$ ipython --no-banner

In [1]: import numpy as np

In [2]: np.set_printoptions(precision=4, suppress=True, linewidth=100)

In [3]: def rnd(a):
   ...:     return np.round(a, 4) + 0
   ...: 

In [4]: rng = np.random.default_rng(83)

In [5]: t = rng.uniform(0, 2 * np.pi, 20)

In [6]: O, _ = np.linalg.qr(np.array([[-2.0, -1.6], [-0.9, 0.1], [0.8, -0.8], [-0.1, -1.1], [-1.6, 0.4]]))

In [7]: data = 20 * np.c_[np.cos(t), np.sin(t)] @ O.T

In [8]: rnd(data)
Out[8]: 
array([[ 15.7904,  -0.289 ,   6.6697,   9.9878,  -2.5178],
       [-10.5278,  -6.9749,   8.1402,   2.2567, -13.0062],
       [  1.744 ,   6.6496, -10.9968,  -7.2081,  13.411 ],
       [ 15.2915,  -0.6858,   7.1718,  10.1771,  -3.2699],
       [ 16.9665,   0.8812,   5.0736,   9.2493,  -0.2637],
       [ 10.7913,  -3.2318,   9.8865,  10.6001,  -7.9372],
       [-17.8936,  -2.8177,  -2.0347,  -7.4058,  -3.5907],
       [ 17.8553,   3.571 ,   0.697 ,   6.4455,   5.1386],
       [ 17.7244,   2.1403,   3.1583,   8.1453,   2.2235],
       [  5.4056,   7.0134, -10.2067,  -5.4279,  13.7096],
       [ 14.7804,   6.1494,  -5.0309,   1.3632,  10.7962],
       [  8.6201,   7.0772,  -9.0644,  -3.5472,  13.4485],
       [ -5.5282,   5.1153, -11.1403,  -9.7338,  11.1543],
       [ 17.902 ,   3.2648,   1.2528,   6.8547,   4.5058],
       [ 11.8062,   6.8314,  -7.3893,  -1.2987,  12.5562],
       [ 17.5754,   4.2544,  -0.6125,   5.4246,   6.5731],
       [  3.4573,   6.8552, -10.6892,  -6.4191,  13.6231],
       [-17.8952,  -2.8316,  -2.0109,  -7.3894,  -3.6191],
       [ 10.4456,   6.9819,  -8.1845,  -2.3155,  13.0305],
       [-16.4513,  -5.3559,   2.9855,  -3.3691,  -8.9668]])

In [9]: cen = data - data.mean(axis=0)

In [10]: vecs = np.linalg.svd(cen)[2][:2]

In [11]: M2 = cen - cen @ vecs.T @ vecs

In [12]: rnd(np.linalg.norm(M2) / np.linalg.norm(cen))
Out[12]: np.float64(0.0)

In [13]: print(rnd(np.cov(cen @ vecs.T, rowvar=False)))
[[203.2499   0.    ]
 [  0.     156.9544]]

In [14]: rnd(np.diag(vecs.T @ vecs))
Out[14]: array([0.8018, 0.1256, 0.3199, 0.2828, 0.4699])

In [15]: cen = data - data.mean(axis=0)

In [16]: left, sv, vt = np.linalg.svd(cen, full_matrices=False)

In [17]: print(np.linalg.matrix_rank(cen))
2

In [18]: rnd(cen.mean(axis=0))
Out[18]: array([0., 0., 0., 0., 0.])

In [19]: np.searchsorted(np.cumsum(sv ** 2) / (sv ** 2).sum(), 0.9) + 1
Out[19]: np.int64(2)

In [20]: left, sv, vt = np.linalg.svd(data)

In [21]: np.argmax(sv[:-1] / (sv[1:] + 1e-6)) + 1
Out[21]: np.int64(2)

In [22]: rnd(sv)
Out[22]: array([70.1134, 55.5348,  0.    ,  0.    ,  0.    ])

In [23]: M2 = left[:, :2] @ np.diag(sv[:2]) @ vt[:2]

In [24]: np.linalg.matrix_rank(M2)
Out[24]: np.int64(2)

In [25]: print(rnd(np.linalg.norm(data - M2, 2)), rnd(sv[2]))
0.0 0.0

In [26]: np.linalg.matrix_rank(data, rtol=0.05)
Out[26]: np.int64(2)

In [27]: f, v = data[16], data[0]

In [28]: rnd(f @ f)
Out[28]: np.float64(400.0)

In [29]: p = (f @ v) / (f @ f) * f

In [30]: (v - p) @ f
Out[30]: np.float64(0.0)

In [31]: rnd(p)
Out[31]: array([-1.0121, -2.0068,  3.1292,  1.8791, -3.9881])

In [32]: np.linalg.matrix_rank(np.outer(f, v))
Out[32]: np.int64(1)

In [33]: X = np.load("out4.npy")

In [34]: print(X)
[[-1  0  0  0]
 [ 3 -1  0  0]
 [ 0  0 -1  0]
 [ 0  0  3 -1]]

In [35]: left, sv, vt = np.linalg.svd(X, full_matrices=False)

In [36]: np.allclose(left * sv @ vt, X)
Out[36]: True

In [37]: rnd(np.sqrt((sv ** 2).sum())), rnd(np.linalg.norm(X))
Out[37]: (np.float64(4.6904), np.float64(4.6904))

In [38]: print(rnd(left.T @ left))
[[1. 0. 0. 0.]
 [0. 1. 0. 0.]
 [0. 0. 1. 0.]
 [0. 0. 0. 1.]]

In [39]: left.shape, sv.shape, vt.shape
Out[39]: ((4, 4), (4,), (4, 4))

In [40]: rnd(sv)
Out[40]: array([3.3028, 3.3028, 0.3028, 0.3028])

In [41]: rnd(vt @ vt.T)
Out[41]: 
array([[1., 0., 0., 0.],
       [0., 1., 0., 0.],
       [0., 0., 1., 0.],
       [0., 0., 0., 1.]])

In [42]: np.kron(np.eye(2, dtype=int), X)
Out[42]: 
array([[-1,  0,  0,  0,  0,  0,  0,  0],
       [ 3, -1,  0,  0,  0,  0,  0,  0],
       [ 0,  0, -1,  0,  0,  0,  0,  0],
       [ 0,  0,  3, -1,  0,  0,  0,  0],
       [ 0,  0,  0,  0, -1,  0,  0,  0],
       [ 0,  0,  0,  0,  3, -1,  0,  0],
       [ 0,  0,  0,  0,  0,  0, -1,  0],
       [ 0,  0,  0,  0,  0,  0,  3, -1]])

In [43]: print(np.einsum("ii->", X))
-4

In [44]: rnd(np.linalg.det(2 * X)), rnd(np.linalg.det(X))
Out[44]: (np.float64(16.0), np.float64(1.0))

In [45]: print(np.einsum("ij,ji->", X, X))
4

In [46]: rnd(np.linalg.eigvals(X))
Out[46]: array([-1., -1., -1., -1.])

In [47]: w1 = np.array([[2, -1], [3, -1], [2, 0], [-3, -2]])

In [48]: c = np.array([6, 0])

In [49]: H = np.maximum(X @ w1 + c, 0)

In [50]: H
Out[50]: 
array([[ 4,  1],
       [ 9,  0],
       [ 4,  0],
       [15,  2]])

In [51]: np.linalg.matrix_rank(H)
Out[51]: np.int64(2)

In [52]: (H > 0).astype(int)
Out[52]: 
array([[1, 1],
       [1, 0],
       [1, 0],
       [1, 1]])

In [53]: W2 = np.array([[1, 4], [0, 4]])

In [54]: (H @ W2).round(6).argmax(axis=1)
Out[54]: array([1, 1, 1, 1])

In [55]: rnd(np.abs(np.linalg.svd(H)[2][-1]))
Out[55]: array([0.1005, 0.9949])

In [56]: print(rnd(np.linalg.norm(H, 2) / np.linalg.norm(H)))
0.9977

In [57]: np.argsort(-np.linalg.norm(H, axis=0).round(6), kind="stable")[:3]
Out[57]: array([0, 1])

In [58]: F = np.triu(rng.random((11, 11)) < 0.2, 1).astype(int)

In [59]: F = F + F.T

In [60]: F
Out[60]: 
array([[0, 1, 0, 1, 0, 0, 0, 0, 0, 0, 0],
       [1, 0, 1, 0, 1, 1, 0, 1, 1, 0, 0],
       [0, 1, 0, 0, 0, 0, 0, 1, 0, 0, 0],
       [1, 0, 0, 0, 0, 0, 0, 1, 0, 0, 0],
       [0, 1, 0, 0, 0, 0, 0, 1, 0, 0, 0],
       [0, 1, 0, 0, 0, 0, 0, 0, 0, 0, 0],
       [0, 0, 0, 0, 0, 0, 0, 0, 0, 0, 0],
       [0, 1, 1, 1, 1, 0, 0, 0, 0, 0, 0],
       [0, 1, 0, 0, 0, 0, 0, 0, 0, 0, 0],
       [0, 0, 0, 0, 0, 0, 0, 0, 0, 0, 0],
       [0, 0, 0, 0, 0, 0, 0, 0, 0, 0, 0]])

In [61]: np.linalg.cond(F) > 100
Out[61]: np.True_

In [62]: print(rnd(np.linalg.norm(F, 2) / np.linalg.norm(F)))
0.6955

In [63]: F @ F
Out[63]: 
array([[2, 0, 1, 0, 1, 1, 0, 2, 1, 0, 0],
       [0, 6, 1, 2, 1, 0, 0, 2, 0, 0, 0],
       [1, 1, 2, 1, 2, 1, 0, 1, 1, 0, 0],
       [0, 2, 1, 2, 1, 0, 0, 0, 0, 0, 0],
       [1, 1, 2, 1, 2, 1, 0, 1, 1, 0, 0],
       [1, 0, 1, 0, 1, 1, 0, 1, 1, 0, 0],
       [0, 0, 0, 0, 0, 0, 0, 0, 0, 0, 0],
       [2, 2, 1, 0, 1, 1, 0, 4, 1, 0, 0],
       [1, 0, 1, 0, 1, 1, 0, 1, 1, 0, 0],
       [0, 0, 0, 0, 0, 0, 0, 0, 0, 0, 0],
       [0, 0, 0, 0, 0, 0, 0, 0, 0, 0, 0]])

In [64]: print(np.trace(F @ F @ F) // 6)
2

In [65]: F.sum(axis=0)
Out[65]: array([2, 6, 2, 2, 2, 1, 0, 4, 1, 0, 0])

In [66]: np.argwhere(np.triu(F))
Out[66]: 
array([[0, 1],
       [0, 3],
       [1, 2],
       [1, 4],
       [1, 5],
       [1, 7],
       [1, 8],
       [2, 7],
       [3, 7],
       [4, 7]])

In [67]: low = np.diag(F.sum(axis=1)) - F

In [68]: low @ np.ones(11)
Out[68]: array([0., 0., 0., 0., 0., 0., 0., 0., 0., 0., 0.])

In [69]: (np.linalg.eigvalsh(low) < 1e-8).sum()
Out[69]: np.int64(4)

In [70]: np.linalg.matrix_rank(low)
Out[70]: np.int64(7)

In [71]: low
Out[71]: 
array([[ 2, -1,  0, -1,  0,  0,  0,  0,  0,  0,  0],
       [-1,  6, -1,  0, -1, -1,  0, -1, -1,  0,  0],
       [ 0, -1,  2,  0,  0,  0,  0, -1,  0,  0,  0],
       [-1,  0,  0,  2,  0,  0,  0, -1,  0,  0,  0],
       [ 0, -1,  0,  0,  2,  0,  0, -1,  0,  0,  0],
       [ 0, -1,  0,  0,  0,  1,  0,  0,  0,  0,  0],
       [ 0,  0,  0,  0,  0,  0,  0,  0,  0,  0,  0],
       [ 0, -1, -1, -1, -1,  0,  0,  4,  0,  0,  0],
       [ 0, -1,  0,  0,  0,  0,  0,  0,  1,  0,  0],
       [ 0,  0,  0,  0,  0,  0,  0,  0,  0,  0,  0],
       [ 0,  0,  0,  0,  0,  0,  0,  0,  0,  0,  0]])

In [72]: round(np.linalg.det(low[1:, 1:]))
Out[72]: 0

In [73]: print(np.abs(np.diag(np.linalg.qr(F)[1])) > 1e-9)
[ True  True  True  True False  True False  True False False False]

In [74]: np.unique(F.round(6), axis=0).shape
Out[74]: (7, 11)

In [75]: np.allclose(F[:-1].T @ np.linalg.lstsq(F[:-1].T, F[-1])[0], F[-1])
Out[75]: True

In [76]: rnd(np.trace(np.linalg.pinv(F) @ F))
Out[76]: np.float64(6.0)

In [77]: np.linalg.lstsq(F[:-1].T, F[-1])[2]
Out[77]: np.int32(6)
